$ ipython --no-banner

In [1]: import numpy as np

In [2]: np.set_printoptions(precision=2, suppress=True, linewidth=140)

In [3]: K = np.loadtxt("arr.csv", delimiter=",")

In [4]: print(K.round(2) + 0)
[[ 2.25 -0.98 -2.43  1.17  0.41]
 [ 0.96 -5.16  0.79  1.34  1.37]
 [-1.   -3.26  0.17  2.96  0.09]
 [ 5.24  1.08 -4.8  -0.48  0.72]
 [ 1.65 -0.36 -2.64  1.67  0.  ]
 [-0.82 -1.74 -0.9   3.09 -0.36]
 [ 3.35 -1.86 -2.21  0.29  1.07]
 [ 3.12 -0.63 -2.95  0.65  0.58]
 [-0.05 -2.89 -0.39  2.38  0.28]
 [ 4.57 -1.02 -3.18 -0.38  1.2 ]
 [ 2.64  0.86 -3.79  1.22 -0.08]
 [ 6.58 -0.27 -4.35 -1.59  1.61]
 [-1.34 -0.33 -1.67  3.67 -1.  ]
 [ 2.28  1.77 -4.27  1.61 -0.5 ]
 [ 0.5  -2.94 -0.54  2.01  0.48]
 [-4.21 -3.23  1.22  5.1  -0.99]
 [ 3.1  -3.58 -0.98  0.17  1.56]
 [ 3.19 -3.5  -1.06  0.12  1.56]
 [-0.76 -0.34 -1.85  3.28 -0.81]
 [-1.74 -4.26  1.09  3.29  0.17]
 [-1.68 -3.73  0.71  3.33  0.01]]

In [5]: # rank 3

In [6]: rank = np.linalg.matrix_rank(K)

In [7]: print(rank)
3

In [8]: N = np.linalg.svd(K)[2][rank:].T

In [9]: print(N @ N.T)
[[ 0.33  0.12  0.34  0.23 -0.21]
 [ 0.12  0.16  0.18  0.2   0.22]
 [ 0.34  0.18  0.37  0.29 -0.06]
 [ 0.23  0.2   0.29  0.27  0.15]
 [-0.21  0.22 -0.06  0.15  0.86]]

In [10]: print(np.linalg.matrix_rank(K.T @ K), np.linalg.matrix_rank(K @ K.T))
3 3

In [11]: print([int(np.linalg.matrix_rank(K[:, :j + 1])) for j in range(5)])
[1, 2, 3, 3, 3]

In [12]: lab = K[:, 2] > np.median(K[:, 2])

In [13]: f = K[lab].mean(axis=0) - K[~lab].mean(axis=0)

In [14]: print(np.argsort(-np.abs(f).round(6), kind="stable"))
[1 2 0 3 4]

In [15]: print(np.linalg.lstsq(K[:-1].T, K[-1])[2])
3

In [16]: print(np.abs(np.diag(np.linalg.qr(K)[1])) > 1e-9)
[ True  True  True False False]

In [17]: print(np.round(K @ np.linalg.pinv(K) @ K, 2) + 0)
[[ 2.25 -0.98 -2.43  1.17  0.41]
 [ 0.96 -5.16  0.79  1.34  1.37]
 [-1.   -3.26  0.17  2.96  0.09]
 [ 5.24  1.08 -4.8  -0.48  0.72]
 [ 1.65 -0.36 -2.64  1.67  0.  ]
 [-0.82 -1.74 -0.9   3.09 -0.36]
 [ 3.35 -1.86 -2.21  0.29  1.07]
 [ 3.12 -0.63 -2.95  0.65  0.58]
 [-0.05 -2.89 -0.39  2.38  0.28]
 [ 4.57 -1.02 -3.18 -0.38  1.2 ]
 [ 2.64  0.86 -3.79  1.22 -0.08]
 [ 6.58 -0.27 -4.35 -1.59  1.61]
 [-1.34 -0.33 -1.67  3.67 -1.  ]
 [ 2.28  1.77 -4.27  1.61 -0.5 ]
 [ 0.5  -2.94 -0.54  2.01  0.48]
 [-4.21 -3.23  1.22  5.1  -0.99]
 [ 3.1  -3.58 -0.98  0.17  1.56]
 [ 3.19 -3.5  -1.06  0.12  1.56]
 [-0.76 -0.34 -1.85  3.28 -0.81]
 [-1.74 -4.26  1.09  3.29  0.17]
 [-1.68 -3.73  0.71  3.33  0.01]]

In [18]: mat = np.load("case17.npy")

In [19]: print(mat)
[[-9 -6  0  0]
 [-6 -7  0  0]
 [ 0  0 -9 -6]
 [ 0  0 -6 -7]]

In [20]: print(np.sort(np.abs(np.linalg.eigvals(mat))))
[ 1.92  1.92 14.08 14.08]

In [21]: print(round(np.abs(np.linalg.eigvals(mat)).max(), 2))
14.08

In [22]: print(np.linalg.matrix_power(mat, 3))
[[-1629 -1374     0     0]
 [-1374 -1171     0     0]
 [    0     0 -1629 -1374]
 [    0     0 -1374 -1171]]

In [23]: Y = np.linalg.inv(mat)

In [24]: print((np.abs(Y) > 1e-9).astype(int))
[[1 1 0 0]
 [1 1 0 0]
 [0 0 1 1]
 [0 0 1 1]]

In [25]: print(round(float(np.linalg.cond(mat)), 2))
7.35

In [26]: F = 0.9 ** np.abs(np.subtract.outer(np.arange(10), np.arange(10)))

In [27]: print(F)
[[1.   0.9  0.81 0.73 0.66 0.59 0.53 0.48 0.43 0.39]
 [0.9  1.   0.9  0.81 0.73 0.66 0.59 0.53 0.48 0.43]
 [0.81 0.9  1.   0.9  0.81 0.73 0.66 0.59 0.53 0.48]
 [0.73 0.81 0.9  1.   0.9  0.81 0.73 0.66 0.59 0.53]
 [0.66 0.73 0.81 0.9  1.   0.9  0.81 0.73 0.66 0.59]
 [0.59 0.66 0.73 0.81 0.9  1.   0.9  0.81 0.73 0.66]
 [0.53 0.59 0.66 0.73 0.81 0.9  1.   0.9  0.81 0.73]
 [0.48 0.53 0.59 0.66 0.73 0.81 0.9  1.   0.9  0.81]
 [0.43 0.48 0.53 0.59 0.66 0.73 0.81 0.9  1.   0.9 ]
 [0.39 0.43 0.48 0.53 0.59 0.66 0.73 0.81 0.9  1.  ]]

In [28]: # symmetric, so the eigenvalues are real

In [29]: U, sv, Vh = np.linalg.svd(F, full_matrices=False)

In [30]: print(np.abs(Vh[0]))
[0.28 0.3  0.32 0.33 0.34 0.34 0.33 0.32 0.3  0.28]

In [31]: print(sv / sv[0])
[1.   0.2  0.07 0.03 0.02 0.01 0.01 0.01 0.01 0.01]

In [32]: print(sv)
[7.31 1.45 0.49 0.24 0.15 0.1  0.08 0.07 0.06 0.05]

In [33]: print((sv > 1e-8).sum())
10

In [34]: print(np.abs(U[:, 0]).round(6).argmax())
4

In [35]: print(round(np.sqrt((sv ** 2).sum()), 2), np.round(np.linalg.norm(F), 2))
7.47 7.47

In [36]: print(np.cumsum(sv ** 2) / np.sum(sv ** 2))
[0.96 0.99 1.   1.   1.   1.   1.   1.   1.   1.  ]

In [37]: print(np.round(U.T @ F @ Vh.T, 2) + 0)
[[7.31 0.   0.   0.   0.   0.   0.   0.   0.   0.  ]
 [0.   1.45 0.   0.   0.   0.   0.   0.   0.   0.  ]
 [0.   0.   0.49 0.   0.   0.   0.   0.   0.   0.  ]
 [0.   0.   0.   0.24 0.   0.   0.   0.   0.   0.  ]
 [0.   0.   0.   0.   0.15 0.   0.   0.   0.   0.  ]
 [0.   0.   0.   0.   0.   0.1  0.   0.   0.   0.  ]
 [0.   0.   0.   0.   0.   0.   0.08 0.   0.   0.  ]
 [0.   0.   0.   0.   0.   0.   0.   0.07 0.   0.  ]
 [0.   0.   0.   0.   0.   0.   0.   0.   0.06 0.  ]
 [0.   0.   0.   0.   0.   0.   0.   0.   0.   0.05]]

In [38]: A = np.loadtxt("block0.csv", delimiter=",")

In [39]: print(A)
[[ 0.  0.  2. -1.  1.  1.  0.  4.  3.]
 [ 0. -4.  0.  0.  0. -2.  1.  4.  1.]
 [ 2.  0. -4. -1.  3.  0.  4. -1. -2.]
 [-1.  0. -1. -4.  2.  1.  1. -1.  0.]
 [ 1.  0.  3.  2. -4.  0.  0.  1.  0.]
 [ 1. -2.  0.  1.  0.  2. -1.  0.  3.]
 [ 0.  1.  4.  1.  0. -1.  4.  2. -1.]
 [ 4.  4. -1. -1.  1.  0.  2. -4. -3.]
 [ 3.  1. -2.  0.  0.  3. -1. -3. -2.]]

In [40]: # equal to its transpose

In [41]: Y = np.linalg.inv(A)

In [42]: print(np.round(A @ Y, 2) + 0)
[[1. 0. 0. 0. 0. 0. 0. 0. 0.]
 [0. 1. 0. 0. 0. 0. 0. 0. 0.]
 [0. 0. 1. 0. 0. 0. 0. 0. 0.]
 [0. 0. 0. 1. 0. 0. 0. 0. 0.]
 [0. 0. 0. 0. 1. 0. 0. 0. 0.]
 [0. 0. 0. 0. 0. 1. 0. 0. 0.]
 [0. 0. 0. 0. 0. 0. 1. 0. 0.]
 [0. 0. 0. 0. 0. 0. 0. 1. 0.]
 [0. 0. 0. 0. 0. 0. 0. 0. 1.]]

In [43]: print(round(np.linalg.det(A) * np.linalg.det(Y), 2))
1.0

In [44]: print(np.round(np.linalg.inv(Y), 2) + 0)
[[ 0.  0.  2. -1.  1.  1.  0.  4.  3.]
 [ 0. -4.  0.  0.  0. -2.  1.  4.  1.]
 [ 2.  0. -4. -1.  3.  0.  4. -1. -2.]
 [-1.  0. -1. -4.  2.  1.  1. -1.  0.]
 [ 1.  0.  3.  2. -4.  0.  0.  1.  0.]
 [ 1. -2.  0.  1.  0.  2. -1.  0.  3.]
 [ 0.  1.  4.  1.  0. -1.  4.  2. -1.]
 [ 4.  4. -1. -1.  1.  0.  2. -4. -3.]
 [ 3.  1. -2.  0.  0.  3. -1. -3. -2.]]

In [45]: w, V = np.linalg.eigh(A)

In [46]: print((w > 1e-8).sum(), (w < -1e-8).sum())
3 6

In [47]: print(np.abs(V[:, -1]).round(6).argmax())
6

In [48]: print(np.round(V @ np.diag(w) @ V.T, 2) + 0)
[[ 0.  0.  2. -1.  1.  1.  0.  4.  3.]
 [ 0. -4.  0.  0.  0. -2.  1.  4.  1.]
 [ 2.  0. -4. -1.  3.  0.  4. -1. -2.]
 [-1.  0. -1. -4.  2.  1.  1. -1.  0.]
 [ 1.  0.  3.  2. -4.  0.  0.  1.  0.]
 [ 1. -2.  0.  1.  0.  2. -1.  0.  3.]
 [ 0.  1.  4.  1.  0. -1.  4.  2. -1.]
 [ 4.  4. -1. -1.  1.  0.  2. -4. -3.]
 [ 3.  1. -2.  0.  0.  3. -1. -3. -2.]]

In [49]: print(np.linalg.eigvalsh(A + -2 * np.eye(9)))
[-14.34  -9.95  -7.09  -4.44  -3.79  -3.11   0.36   2.74   5.63]

In [50]: print(np.unique(w.round(6) + 0, return_counts=True)[1])
[1 1 1 1 1 1 1 1 1]

In [51]: print(np.linalg.eigvalsh(A @ A))
[  1.23   3.19   5.55   5.97  22.42  25.87  58.23  63.28 152.27]

In [52]: print(np.round(V.T @ A @ V, 2) + 0)
[[-12.34   0.     0.     0.     0.     0.     0.     0.     0.  ]
 [  0.    -7.95   0.     0.     0.     0.     0.     0.     0.  ]
 [  0.     0.    -5.09   0.     0.     0.     0.     0.     0.  ]
 [  0.     0.     0.    -2.44   0.     0.     0.     0.     0.  ]
 [  0.     0.     0.     0.    -1.79   0.     0.     0.     0.  ]
 [  0.     0.     0.     0.     0.    -1.11   0.     0.     0.  ]
 [  0.     0.     0.     0.     0.     0.     2.36   0.     0.  ]
 [  0.     0.     0.     0.     0.     0.     0.     4.74   0.  ]
 [  0.     0.     0.     0.     0.     0.     0.     0.     7.63]]
